$ python3 -q
>>> import numpy as np
>>> np.set_printoptions(precision=1, suppress=True, linewidth=140)
>>> X = np.load("case2.npy")
>>> X
array([[ 1, -1,  1],
       [ 1,  0,  0]])
>>> X.sum(axis=0)
array([ 2, -1,  1])
>>> X.sum(axis=1)
array([1, 1])
>>> X[:, 3]
Traceback (most recent call last):
  File "<python-input-6>", line 1, in <module>
    X[:, 3]
    ~^^^^^^
IndexError: index 3 is out of bounds for axis 1 with size 3
>>> np.round(np.linalg.norm(X), 1)
np.float64(2.0)
>>> print(X.mean(axis=0))
[ 1.  -0.5  0.5]
>>> np.linalg.matrix_rank(X)
np.int64(2)
>>> np.diff(X, axis=0)
array([[ 0,  1, -1]])
>>> X - X[0]
array([[ 0,  0,  0],
       [ 0,  1, -1]])
>>> np.abs(X).max()
np.int64(1)
>>> A2 = X / np.sqrt((X ** 2).mean(axis=1, keepdims=True))
>>> np.linalg.norm(A2, axis=1)
array([1.7, 1.7])
>>> np.linalg.matrix_rank(X - X.mean(axis=1, keepdims=True))
np.int64(2)
>>> f, g = X[0], X[1]
>>> f @ f
np.int64(3)
>>> print(f @ g)
1
>>> pr = (f @ g) / (f @ f) * f
>>> np.round(np.linalg.norm(f + g) ** 2 + np.linalg.norm(f - g) ** 2, 1)
np.float64(8.0)
>>> pr
array([ 0.3, -0.3,  0.3])
>>> round((g - pr) @ f, 1)
np.float64(0.0)
>>> A2 = np.array([[2, -5, 1], [2, 1, 4]])
>>> W2 = np.kron(A2, X)
>>> W2.shape
(4, 9)
>>> np.linalg.matrix_rank(W2)
np.int64(4)
>>> A2 = X[0, 0] * X[1:] - np.outer(X[1:, 0], X[0])
>>> A2
array([[ 0,  1, -1]])
>>> X[:, 0] / X[0, 0]
array([1., 1.])
>>> np.linalg.matrix_rank(A2), np.linalg.matrix_rank(X)
(np.int64(1), np.int64(2))
>>> A = np.load("layer6.npy")
>>> A
array([[1, 0, 6],
       [0, 0, 0],
       [3, 6, 6],
       [0, 0, 3],
       [0, 0, 0],
       [0, 2, 0],
       [0, 0, 3],
       [0, 0, 0],
       [0, 0, 0],
       [0, 0, 0],
       [0, 0, 6],
       [0, 0, 6],
       [0, 0, 0],
       [0, 0, 0],
       [0, 0, 0],
       [0, 0, 0],
       [0, 0, 3],
       [0, 0, 0],
       [0, 0, 0],
       [0, 0, 0],
       [0, 0, 0],
       [0, 0, 0],
       [0, 0, 0],
       [0, 0, 0]])
>>> # rows 1 and 4 are equal
>>> A2 = np.c_[A[:, :2] @ np.array([[-3, 3], [-1, 1]]), np.array([0, 0, 2, 1, 1, 2, 0, 0, 2, 1, 1, 0, 1, 2, 1, 2, 0, 0, 2, 2, 0, 1, 1, 0])]
>>> A2
array([[ -3,   3,   0],
       [  0,   0,   0],
       [-15,  15,   2],
       [  0,   0,   1],
       [  0,   0,   1],
       [ -2,   2,   2],
       [  0,   0,   0],
       [  0,   0,   0],
       [  0,   0,   2],
       [  0,   0,   1],
       [  0,   0,   1],
       [  0,   0,   0],
       [  0,   0,   1],
       [  0,   0,   2],
       [  0,   0,   1],
       [  0,   0,   2],
       [  0,   0,   0],
       [  0,   0,   0],
       [  0,   0,   2],
       [  0,   0,   2],
       [  0,   0,   0],
       [  0,   0,   1],
       [  0,   0,   1],
       [  0,   0,   0]])
>>> np.round(np.linalg.norm(A2 - A @ np.linalg.lstsq(A, A2)[0], axis=0), 1) + 0
array([0. , 0. , 5.3])
>>> np.linalg.norm(np.linalg.qr(A)[0].T @ A2, axis=0) ** 2 / ((A2 ** 2).sum(axis=0) + 1e-12)
array([1. , 1. , 0.2])
>>> proj = A @ np.linalg.solve(A.T @ A, A.T)
>>> np.allclose(proj @ proj, proj)
True
>>> data = np.load("arr.npy")
>>> data
array([[-3. ,  3.4, -6.4],
       [-2.7,  3.2, -5.7],
       [-2.1,  3. , -4.5],
       [-1.2,  2.2, -2.4],
       [-1. ,  1.9, -1.9],
       [-0.8,  1.6, -1.4],
       [-0.6,  1. , -0.9],
       [-0.3,  0.1, -0.3],
       [-0.1,  0. , -0.1],
       [-0.1,  0. , -0.1],
       [ 0.2,  0. ,  0.2],
       [ 0.9,  0.3,  0.9],
       [ 2.2,  1. ,  2.3],
       [ 3.5,  1.8,  3.8],
       [ 4.3,  2.3,  4.8],
       [ 7.2,  4.2,  8.3],
       [11.7,  7. , 13.8],
       [23.8, 14.8, 29.3],
       [25.7, 16. , 31.7],
       [26.3, 16.4, 32.5]])
>>> cen = data - data.mean(axis=0)
>>> evecs = np.linalg.svd(cen)[2][:2]
>>> A2 = cen - cen @ evecs.T @ evecs
>>> np.diag(evecs.T @ evecs)
array([0.3, 1. , 0.7])
>>> print(np.round(np.linalg.norm(A2) / np.linalg.norm(cen), 1))
0.0
>>> np.round(np.cov(cen @ evecs.T, rowvar=False), 1) + 0
array([[262.9,   0. ],
       [  0. ,   3.3]])
>>> print(np.linalg.norm(A2, axis=1).round(6).argmax())
5
>>> x0 = np.array([2, 1, 3])
>>> y = data @ x0
>>> beta, lr = np.zeros(3), 1 / np.linalg.norm(data, 2) ** 2
>>> for i in range(40):
...     beta -= lr * data.T @ (data @ beta - y)
...     if i % 10 == 0: print(i, round(np.linalg.norm(data @ beta - y), 1))
... 
0 4.1
10 3.4
20 2.9
30 2.4
>>> beta
array([2.2, 1.1, 2.8])
>>> A2 = data / np.linalg.norm(data, axis=1, keepdims=True)
>>> cov = A2 @ A2.T
>>> round(float(np.degrees(np.arccos(np.clip(cov[4, 6], -1, 1)))), 1)
4.6
>>> (cov - 2 * np.eye(20)).round(6).argmax(axis=1)
array([ 1,  0,  1,  4,  3,  6,  5,  8,  9,  8, 11, 12, 13, 14, 13, 16, 15, 18, 17, 18])
>>> np.argwhere(np.triu(np.abs(cov) > 0.95, 1))
array([[ 0,  1],
       [ 0,  2],
       [ 0,  3],
       [ 0,  4],
       [ 1,  2],
       [ 1,  3],
       [ 1,  4],
       [ 1,  6],
       [ 2,  3],
       [ 2,  4],
       [ 2,  5],
       [ 2,  6],
       [ 3,  4],
       [ 3,  5],
       [ 3,  6],
       [ 4,  5],
       [ 4,  6],
       [ 5,  6],
       [ 7,  8],
       [ 7,  9],
       [ 7, 10],
       [ 8,  9],
       [ 8, 10],
       [ 8, 11],
       [ 8, 12],
       [ 9, 10],
       [ 9, 11],
       [ 9, 12],
       [10, 11],
       [10, 12],
       [11, 12],
       [11, 13],
       [11, 14],
       [11, 15],
       [11, 16],
       [11, 17],
       [11, 18],
       [11, 19],
       [12, 13],
       [12, 14],
       [12, 15],
       [12, 16],
       [12, 17],
       [12, 18],
       [12, 19],
       [13, 14],
       [13, 15],
       [13, 16],
       [13, 17],
       [13, 18],
       [13, 19],
       [14, 15],
       [14, 16],
       [14, 17],
       [14, 18],
       [14, 19],
       [15, 16],
       [15, 17],
       [15, 18],
       [15, 19],
       [16, 17],
       [16, 18],
       [16, 19],
       [17, 18],
       [17, 19],
       [18, 19]])
>>> cov[4]
array([ 1. ,  1. ,  1. ,  1. ,  1. ,  1. ,  1. ,  0.8,  0.7,  0.7, -0.7, -0.5, -0.5, -0.5, -0.5, -0.4, -0.4, -0.4, -0.4, -0.4])
>>> x0 = np.array([-3, 3, -2])
>>> y = data @ x0
>>> np.round(np.linalg.pinv(data) @ data, 1) + 0
array([[1., 0., 0.],
       [0., 1., 0.],
       [0., 0., 1.]])
>>> rng = np.random.default_rng(3870)
>>> y = y + 0.3 * rng.normal(size=20)
>>> y
array([ 32.1,  29. ,  23.8,  15. ,  12.6,  10.1,   6.8,   1.9,   0.5,   0.1,  -0.9,  -3.2,  -8.7, -12.6, -15.4, -25.3, -41.8, -85.5, -92.8,
       -94.9])
>>> beta, *_ = np.linalg.lstsq(data, y)
>>> np.round(data.T @ (y - data @ beta), 1) + 0
array([0., 0., 0.])
>>> beta
array([-3.,  3., -2.])
>>> round(np.linalg.norm(y - data @ beta), 1)
np.float64(1.1)
>>> W0 = np.loadtxt("block4.csv", delimiter=",")
>>> print(W0)
[[1.  0.  0. ]
 [0.3 0.3 0.3]
 [0.3 0.  0.7]]
>>> A2 = W0 + rng.integers(-2, 3, (3, 2)) @ rng.integers(-2, 3, (2, 3))
>>> A2
array([[ 3. ,  4. , -6. ],
       [ 0.3,  0.3, -0.7],
       [ 2.3,  4. , -4.3]])
>>> A2 - W0
array([[ 2.,  4., -6.],
       [ 0.,  0., -1.],
       [ 2.,  4., -5.]])
>>> np.abs(A2 - W0).sum(axis=1)
array([12.,  1., 11.])
>>> A2 = np.linalg.invert(W0)
Traceback (most recent call last):
  File "<python-input-76>", line 1, in <module>
    A2 = np.linalg.invert(W0)
         ^^^^^^^^^^^^^^^^
AttributeError: module 'numpy.linalg' has no attribute 'invert'
>>> A2 = np.linalg.inv(W0)
>>> np.round(W0 @ A2, 1) + 0
array([[1., 0., 0.],
       [0., 1., 0.],
       [0., 0., 1.]])
>>> print(A2)
[[ 1.   0.   0. ]
 [-0.5  3.  -1.5]
 [-0.5  0.   1.5]]
>>> np.linalg.inv(A2)
array([[1. , 0. , 0. ],
       [0.3, 0.3, 0.3],
       [0.3, 0. , 0.7]])
>>> round(float(np.linalg.det(W0) * np.linalg.det(A2)), 1)
1.0
>>> np.linalg.det(W0) * A2
array([[ 0.2,  0. ,  0. ],
       [-0.1,  0.7, -0.3],
       [-0.1,  0. ,  0.3]])
>>> feats = np.array([[0, 0, 0],
...     [-2, 4, -1],
...     [0, 0, 0],
...     [5, 1, -5],
...     [0, 0, 0],
...     [0, 0, 0],
...     [5, 1, -5],
...     [-4, 2, 3],
...     [0, 0, 0],
...     [5, 1, -5],
...     [1, 3, -2],
...     [0, 0, 0],
...     [0, 0, 0],
...     [-4, 2, 3],
...     [-4, 2, 3],
...     [0, 0, 0],
...     [-2, 4, -1],
...     [0, 0, 0]])
>>> x0 = np.array([1, 2, 1])
>>> y = feats @ x0
>>> print(np.round(np.linalg.pinv(feats) @ feats, 1) + 0)
[[1. 0. 0.]
 [0. 1. 0.]
 [0. 0. 1.]]
>>> print(y)
[0 5 0 2 0 0 2 3 0 2 5 0 0 3 3 0 5 0]
>>> y = y + 0.1 * rng.normal(size=18)
>>> y.round(1) + 0
array([ 0. ,  5.2,  0. ,  2. ,  0. ,  0.1,  2. ,  2.9,  0. ,  2. ,  4.8,  0.1,  0.2,  3.3,  3. ,  0. ,  5.2, -0.1])
>>> beta, *_ = np.linalg.lstsq(feats, y)
>>> [round(float(np.linalg.norm(np.linalg.solve(feats.T @ feats + lam * np.eye(3), feats.T @ y))), 2) for lam in (0, 1, 10, 100)]
[2.25, 1.53, 1.15, 0.52]
>>> m1 = np.eye(3, dtype=int)[rng.permutation(3)]
>>> m1
array([[0, 1, 0],
       [1, 0, 0],
       [0, 0, 1]])
>>> # equal to its transpose
>>> evals, evecs = np.linalg.eig(m1)
>>> np.sort(np.linalg.eigvals(np.linalg.inv(m1)))
array([-1.,  1.,  1.])
>>> x0 = np.array([8, 5, 7])
>>> y = W0 @ x0
>>> beta, lr = np.zeros(3), 1 / np.linalg.norm(W0, 2) ** 2
>>> for i in range(3):
...     beta -= lr * W0.T @ (W0 @ beta - y)
...     if i % 1 == 0: print(i, round(np.linalg.norm(W0 @ beta - y), 1))
... 
0 2.0
1 1.5
2 1.1
>>> round(float(np.linalg.cond(W0)), 1)
4.1
>>> x0 = np.array([0, 1, -3])
>>> np.round(np.linalg.norm(x0), 1), round(float(np.linalg.norm(m1 @ x0)), 1)
(np.float64(3.2), 3.2)
>>> np.linalg.inv(m1)
array([[0., 1., 0.],
       [1., 0., 0.],
       [0., 0., 1.]])
>>> m1.T @ (m1 @ x0)
array([ 0,  1, -3])
>>> np.linalg.eigvals(m1)
array([ 1., -1.,  1.])
>>> np.einsum("ij,ji->", m1, m1)
np.int64(3)
>>> print(round(float(np.linalg.det(m1[::-1])), 1))
1.0
>>> np.poly(m1)
array([ 1., -1., -1.,  1.])
>>> J = np.loadtxt("out6.csv", delimiter=",")
>>> J
array([[-0.1,  0.1,  0.7],
       [-0.2,  0.4, -2. ],
       [ 0.5,  0. ,  0.9],
       [ 0.3,  1.5, -0.2],
       [ 1.4,  1. , -1.2],
       [-0.4,  0.2,  0.3],
       [-0.3,  0.8, -0.1],
       [ 1.5,  1.3, -1.2],
       [-0.8, -1.7, -0.8],
       [ 0.8,  0.2, -1. ],
       [-0.5,  1.8,  1.1],
       [ 0.6, -0.7, -0.8],
       [ 0.1, -1.6,  1. ],
       [ 0.1, -1.4,  0.1],
       [-0.3, -1.4,  2.1],
       [ 1.1,  0.5,  1.1],
       [ 1.3,  1. ,  0. ],
       [ 8. , -8. , -3. ],
       [-1.1, -1.2,  0.3],
       [ 0.6,  0.5,  1.1],
       [ 1.9,  0.8, -0.8],
       [-0.8,  0.1, -0.6],
       [ 0.5, -1.4, -0.2]])
>>> cov = np.cov(J, rowvar=False)
>>> np.round(np.corrcoef(J[:, 2], J[:, 1])[0, 1], 1)
np.float64(0.4)
>>> print(np.argwhere(np.triu(np.abs(np.corrcoef(J.T)) > 0.8, 1)))
[]
>>> print(J.std(axis=0))
[1.8 1.9 1.1]
>>> print(np.linalg.eigvalsh(cov)[::-1])
[6.3 1.4 0.7]
>>> np.corrcoef(J.T)
array([[ 1. , -0.7, -0.6],
       [-0.7,  1. ,  0.4],
       [-0.6,  0.4,  1. ]])
>>> Uu, sigma, Vt = np.linalg.svd(J, full_matrices=False)
>>> np.round(Vt @ Vt.T, 1) + 0
array([[1., 0., 0.],
       [0., 1., 0.],
       [0., 0., 1.]])
>>> sigma / sigma[0]
array([1. , 0.5, 0.3])
>>> Uu.shape, sigma.shape, Vt.shape
((23, 3), (3,), (3, 3))
>>> x0 = np.array([-1, -2, -2])
>>> y = J @ x0
>>> np.round(np.linalg.pinv(J) @ J, 1) + 0
array([[1., 0., 0.],
       [0., 1., 0.],
       [0., 0., 1.]])
>>> np.linalg.solve(J.T @ J, J.T @ y)
array([-1., -2., -2.])
>>> y = y + 0.3 * rng.normal(size=23)
>>> y
array([-1.6,  3.7, -1.9, -3. , -1.6, -0.9, -0.9, -1.5,  5.7,  0.3, -5.3,  2.6,  1.1,  2.3, -0.9, -3.9, -3.3, 14.1,  3. , -3.3, -1.9,  2. ,
        2.7])
>>> beta, *_ = np.linalg.lstsq(J, y)
>>> beta.round()
array([-1., -2., -2.])
>>> cen = J - J.mean(axis=0)
>>> evecs = np.linalg.svd(cen)[2][:1]
>>> A2 = cen - cen @ evecs.T @ evecs
>>> np.linalg.norm(A2, axis=1).round(6).argmax()
np.int64(14)
>>> A2.std(axis=0)
array([0.8, 0.8, 0.9])
>>> np.cov(cen @ evecs.T, rowvar=False)
array(6.3)
>>> np.diag(evecs.T @ evecs)
array([0.4, 0.5, 0.1])
>>> W2 = J[[8, 14]].astype(float)
>>> for _ in range(6):
...     labels = np.linalg.norm(J[:, None] - W2, axis=-1).argmin(axis=1)
...     W2 = np.array([J[labels == j].mean(axis=0) for j in range(2)])
... 
>>> labels
array([1, 1, 1, 1, 0, 1, 1, 0, 1, 0, 1, 1, 1, 1, 1, 1, 1, 0, 1, 1, 0, 1, 1])
>>> print(W2[1] - W2[0])
[-2.7  0.8  1.7]
